% ipython --no-banner

In [1]: import numpy as np

In [2]: import numpy.linalg as la

In [3]: np.set_printoptions(suppress=True, linewidth=100)

In [4]: rd = lambda a: np.round(a, 1) + 0

In [5]: M = np.load("test1.npy")

In [6]: print(M)
[[3 3 0 0]
 [5 4 0 0]
 [0 0 3 3]
 [0 0 5 4]]

In [7]: print(la.cond(M) > 100)
False

In [8]: print(la.matrix_rank(M, rtol=0.1))
2

In [9]: print([round(float(x), 1) for x in la.svd(M, compute_uv=False)[:3]])
[7.7, 7.7, 0.4]

In [10]: print(round(np.log10(la.cond(M))))
1

In [11]: print(np.argsort(-la.norm(M, axis=0).round(6), kind="stable")[:3])
[0 2 1]

In [12]: x0 = np.array([3, 3, 5, -2])

In [13]: y = M @ x0

In [14]: print(y)
[18 27  9 17]

In [15]: print(rd(la.solve(M, M[:, 1])))
[0. 1. 0. 0.]

In [16]: print(np.einsum("ij,ji->", M, M))
110

In [17]: print(rd(la.det(2 * M)), rd(la.det(M)))
144.0 9.0

In [18]: print(rd(la.eigvals(M)))
[-0.4  7.4 -0.4  7.4]

In [19]: arr = np.load("run18.npy")

In [20]: print(arr)
[[ -3  -3  -3  -3]
 [ -3  -6  -6  -6]
 [ -3  -6  -9  -9]
 [ -3  -6  -9 -12]]

In [21]: print((arr + arr.T) / 2)
[[ -3.  -3.  -3.  -3.]
 [ -3.  -6.  -6.  -6.]
 [ -3.  -6.  -9.  -9.]
 [ -3.  -6.  -9. -12.]]

In [22]: print(la.matrix_power(arr, 2))
[[ 36  63  81  90]
 [ 63 117 153 171]
 [ 81 153 207 234]
 [ 90 171 234 270]]

In [23]: arr.inv()
---------------------------------------------------------------------------
AttributeError                            Traceback (most recent call last)
Cell In[23], line 1
----> 1 arr.inv()

AttributeError: 'numpy.ndarray' object has no attribute 'inv'

In [24]: print(rd(la.eigvalsh(arr).min()))
-24.9

In [25]: print([round(float(la.det(arr[:i, :i])), 2) + 0 for i in range(1, 5)])
[-3.0, 9.0, -27.0, 81.0]

In [26]: print(np.all(la.eigvalsh(arr) > 0))
False

In [27]: w, vecs = la.eigh(arr)

In [28]: x0 = np.array([0, -2, 1, 2])

In [29]: print(x0 @ arr @ x0)
-45

In [30]: print(rd(la.eigvalsh(arr[1:, 1:])))
[-23.7  -2.4  -1. ]

In [31]: print(vecs * np.maximum(w, 0) @ vecs.T)
[[0. 0. 0. 0.]
 [0. 0. 0. 0.]
 [0. 0. 0. 0.]
 [0. 0. 0. 0.]]

In [32]: O, _ = la.qr(np.array([[-2.2, -0.4, 0.5, 0.5, -2.3],
    ...:     [0.8, 0.5, -0.7, -1.3, -1.4],
    ...:     [0.2, -0.5, 0.0, -1.4, -0.8],
    ...:     [0.3, -0.1, 0.2, 0.3, -0.5],
    ...:     [0.6, 0.1, -0.7, -1.4, -0.7]]))

In [33]: w = np.array([2, 2, 2, 2, 0])

In [34]: A = O @ np.diag(w) @ O.T

In [35]: print(rd(A))
[[ 1.9 -0.1  0.1 -0.4 -0.1]
 [-0.1  1.9  0.1 -0.3 -0.1]
 [ 0.1  0.1  2.   0.3  0.1]
 [-0.4 -0.3  0.3  0.4 -0.4]
 [-0.1 -0.1  0.1 -0.4  1.9]]

In [36]: print(np.unique(A.round(6), axis=0).shape)
(5, 5)

In [37]: print(la.cond(A) > 100)
True

In [38]: print(la.matrix_rank(A, rtol=0.1))
4

In [39]: print(np.argsort(-la.norm(A, axis=0).round(6), kind="stable")[:3])
[2 1 4]

In [40]: W0 = np.tril(np.array([[-3, 0, -1, 1, -3, 1, 3],
    ...:     [-2, 1, 2, 3, -3, -1, -2],
    ...:     [-2, 1, 0, 1, -3, -1, -2],
    ...:     [0, -3, 1, 3, 0, 0, -2],
    ...:     [-2, 0, -1, 0, 1, -2, 0],
    ...:     [3, -3, -1, 3, -2, 1, -3],
    ...:     [-3, 0, 0, -1, 2, -3, 1]]), -1) + np.eye(7, dtype=int)

In [41]: print(W0)
[[ 1  0  0  0  0  0  0]
 [-2  1  0  0  0  0  0]
 [-2  1  1  0  0  0  0]
 [ 0 -3  1  1  0  0  0]
 [-2  0 -1  0  1  0  0]
 [ 3 -3 -1  3 -2  1  0]
 [-3  0  0 -1  2 -3  1]]

In [42]: U, s, Vh = la.svd(W0, full_matrices=False)

In [43]: print(rd(np.abs(Vh[0])))
[0.7 0.4 0.1 0.4 0.4 0.3 0.1]

In [44]: print(np.abs(U[:, 0]).round(6).argmax())
5

In [45]: print(rd(np.cumsum(s ** 2) / np.sum(s ** 2)))
[0.7 0.9 0.9 1.  1.  1.  1. ]

In [46]: la.rank(M)
---------------------------------------------------------------------------
AttributeError                            Traceback (most recent call last)
Cell In[46], line 1
----> 1 la.rank(M)

AttributeError: module 'numpy.linalg' has no attribute 'rank'

In [47]: print(la.matrix_rank(M))
4

In [48]: print(np.abs(M).max())
5

In [49]: print(M.sum(axis=0))
[8 7 8 7]

In [50]: print(np.unravel_index(np.abs(M).argmax(), M.shape))
(np.int64(1), np.int64(0))

In [51]: print(rd(la.svd(M, compute_uv=False)))
[7.7 7.7 0.4 0.4]

In [52]: print(M.sum(axis=1))
[6 9 6 9]
